$ python3 -q
>>> import numpy as np
>>> np.set_printoptions(precision=2, suppress=True, linewidth=120, sign=" ")
>>> mat = np.array([[0, 0, 2, 0, 3],
...     [0, 0, 0, 2, 2],
...     [0, 0, 0, 0, 3],
...     [0, 0, 0, 0, 0],
...     [0, 0, 0, 0, 0]])
>>> mat
array([[ 0,  0,  2,  0,  3],
       [ 0,  0,  0,  2,  2],
       [ 0,  0,  0,  0,  3],
       [ 0,  0,  0,  0,  0],
       [ 0,  0,  0,  0,  0]])
>>> # row 4 repeats row 3
>>> A2 = np.array([[2, -2], [0, -3]])
>>> basis = np.kron(A2, mat)
>>> np.round(np.linalg.norm(basis, 2), 2), round(np.linalg.norm(A2, 2) * np.linalg.norm(mat, 2), 2)
(np.float64(18.87), np.float64(18.87))
>>> left, sv, Vt = np.linalg.svd(mat)
>>> np.argmax(sv[:-1] / (sv[1:] + 1e-6)) + 1
np.int64(3)
>>> sv
array([ 4.95,  2.  ,  1.21,  0.  ,  0.  ])
>>> A2 = left[:, :3] @ np.diag(sv[:3]) @ Vt[:3]
>>> round(np.abs(mat - A2).max(), 2)
np.float64(0.0)
>>> np.linalg.matrix_rank(mat, rtol=0.05)
np.int64(3)
>>> round(float(np.linalg.norm(mat - A2) / np.linalg.norm(mat)), 2)
0.0
>>> data = np.loadtxt("layer2.csv", delimiter=",")
>>> data
array([[ 0., -3., -2., -1.],
       [ 0.,  0.,  3., -5.],
       [ 0.,  0.,  0.,  3.],
       [ 0.,  0.,  0.,  0.]])
>>> np.linalg.lstsq(data[:-1].T, data[-1])[2]
np.int32(3)
>>> try:
...     np.linalg.inv(data)
... except np.linalg.LinAlgError as e:
...     print(e)
... 
Singular matrix
>>> np.unique(data.round(6), axis=0).shape
(4, 4)
>>> round(np.trace(np.linalg.pinv(data) @ data), 2)
np.float64(3.0)
>>> X = np.loadtxt("case0.csv", delimiter=",")
>>> X
array([[-0.9,  0.6, -0.4, -0.6, -0.3, -0.5, -1. ],
       [-0.4,  0.8,  1.9, -0.7, -0.1,  0.2, -0.1],
       [ 1.3,  0. , -0.8, -0.4,  0.6, -0.6,  1.4],
       [-0.8, -0.2,  0.4, -0.5,  0.8,  0. ,  1.3],
       [ 0.8,  1.7,  0.8,  0.1,  1.1, -2.2,  1. ],
       [ 0.7, -2. ,  0.2,  0.5, -1.3,  0. , -0.8],
       [-0.9,  0.1,  0.2,  0.7,  0.4,  0.2, -0.8],
       [ 0.4, -0.5, -1.3, -0.2, -0.7, -0.3, -1.2],
       [ 1.4, -1.9,  0.1,  0.3, -0.1, -0.8, -0.6],
       [-0.9,  0.7, -1.2,  1.4,  1.6, -0.5,  0.7],
       [ 1.5, -0.8,  0.2,  0.7,  0.4, -1.2,  1.6],
       [-0.1,  0.4, -1.4,  0.3,  0.6,  1. , -0.8],
       [ 0.3, -0.2, -0.9, -1.2, -0.4,  0.2, -0.3],
       [ 1.2, -0.1,  1.6, -1.5, -0.7, -1.1, -0.1],
       [ 1. , -0.6,  0.8,  0.3, -0.5, -0.8, -0.1],
       [-1.1, -0.9,  1.4,  0.9, -0.1, -1.4,  0.9],
       [ 2.3,  0.7,  0.3, -0.4, -0.9, -0.1, -0.3],
       [ 1. , -0.4, -1.4,  0.9,  0.1,  0.3,  0.9],
       [-0.1,  1.4,  0. , -0.3, -0.4,  1.1,  1.4],
       [-0.1,  2.5, -1.3,  1.9, -0.8, -0.8,  0.5],
       [-1.7, -0.3, -1.4,  0.3,  1.6, -1.1,  0.1],
       [ 0.5,  0.5, -0.2,  0.5,  0.3,  1.7, -0.6],
       [ 3.9,  0.6, -0.9,  1.8, -2.7,  0.3, -0.3],
       [-1.6,  0.1, -0.1, -2.5,  1.7,  1.1,  0.2],
       [-1.2, -0.2,  1.5,  1.6, -0.9, -0.5,  0.9],
       [-0.1, -1. , -0.4, -0.6, -0.6,  1. ,  0.6],
       [ 0.4,  0. ,  0.4,  1.7,  0.5,  1.1,  0.5],
       [ 0.4, -0.3, -1. ,  1.3,  0.2,  0.6,  0.4],
       [-2. , -0.5, -0.7,  0.7,  0.1, -0.3, -1. ],
       [ 0.4,  0.9,  0.6,  0.4, -0.4, -0.4,  1.6],
       [-1. ,  1. , -0.5,  0.3,  0.6,  0.7,  0.1],
       [ 2.3, -0.2,  3.6,  0.8, -0.9,  0.3, -1.7],
       [-1.2,  0.6, -0.3,  0.2, -0.5, -0.8, -1.1]])
>>> labels = X[:, 2] > np.median(X[:, 2])
>>> r0 = X[labels].mean(axis=0) - X[~labels].mean(axis=0)
>>> ((X - X.mean(axis=0)) @ r0 > 0).astype(int)
array([ 0,  1,  0,  1,  1,  1,  0,  0,  1,  0,  1,  0,  0,  1,  1,  1,  1,  0,  0,  0,  0,  0,  1,  0,  1,  0,  1,  0,
        0,  1,  0,  1,  0])
>>> labels.astype(int)
array([ 0,  1,  0,  1,  1,  1,  1,  0,  1,  0,  1,  0,  0,  1,  1,  1,  1,  0,  1,  0,  0,  0,  0,  0,  1,  0,  1,  0,
        0,  1,  0,  1,  0])
>>> np.argsort(-np.abs(r0).round(6), kind="stable")
array([ 2,  0,  5,  6,  1,  4,  3])
>>> round((((X - X.mean(axis=0)) @ r0 > 0) == labels).mean(), 2)
np.float64(0.91)
